$ python -q
>>> import numpy as np
>>> np.set_printoptions(precision=2, suppress=True, linewidth=100, sign=" ")
>>> def rnd(a):
...     return np.round(a, 2) + 0
... 
>>> data = np.load("test14.npy")
>>> data
array([[  4,   4,   4,   4,   4,   4,   4,   4,   4],
       [  4,   8,   8,   8,   8,   8,   8,   8,   8],
       [  4,   8,  12,  12,  12,  12,  12,  12,  12],
       [  4,   8,  12,  16,  16,  16,  16,  16,  16],
       [  4,   8,  12,  16,  20,  20,  20,  20,  20],
       [  4,   8,  12,  16,  20,  24,  24,  24,  24],
       [  4,   8,  12,  16,  20,  24,  28,  28,  28],
       [  4,   8,  12,  16,  20,  24,  28,  32,  32],
       [  4,   8,  12,  16,  20,  24,  28,  32,  36]])
>>> vec = np.ones(9)
>>> for _ in range(4):
...     vec = data @ vec
...     vec /= np.linalg.norm(vec)
...     print(round(vec @ data @ vec, 2))
... 
146.45
146.64
146.64
146.64
>>> rnd(np.linalg.eigvalsh(data)[-1])
np.float64(146.64)
>>> rnd(vec)
array([ 0.08,  0.15,  0.22,  0.28,  0.34,  0.38,  0.42,  0.44,  0.46])
>>> np.diff(data, axis=0)
array([[ 0,  4,  4,  4,  4,  4,  4,  4,  4],
       [ 0,  0,  4,  4,  4,  4,  4,  4,  4],
       [ 0,  0,  0,  4,  4,  4,  4,  4,  4],
       [ 0,  0,  0,  0,  4,  4,  4,  4,  4],
       [ 0,  0,  0,  0,  0,  4,  4,  4,  4],
       [ 0,  0,  0,  0,  0,  0,  4,  4,  4],
       [ 0,  0,  0,  0,  0,  0,  0,  4,  4],
       [ 0,  0,  0,  0,  0,  0,  0,  0,  4]])
>>> data - data[0]
array([[  0,   0,   0,   0,   0,   0,   0,   0,   0],
       [  0,   4,   4,   4,   4,   4,   4,   4,   4],
       [  0,   4,   8,   8,   8,   8,   8,   8,   8],
       [  0,   4,   8,  12,  12,  12,  12,  12,  12],
       [  0,   4,   8,  12,  16,  16,  16,  16,  16],
       [  0,   4,   8,  12,  16,  20,  20,  20,  20],
       [  0,   4,   8,  12,  16,  20,  24,  24,  24],
       [  0,   4,   8,  12,  16,  20,  24,  28,  28],
       [  0,   4,   8,  12,  16,  20,  24,  28,  32]])
>>> rnd(data.mean(axis=0))
array([  4.  ,   7.56,  10.67,  13.33,  15.56,  17.33,  18.67,  19.56,  20.  ])
>>> np.abs(data).max()
np.int64(36)
>>> rnd(np.linalg.svd(data, compute_uv=False))
array([ 146.64,   16.59,    6.2 ,    3.34,    2.18,    1.61,    1.29,    1.12,    1.03])
>>> data.shape
(9, 9)
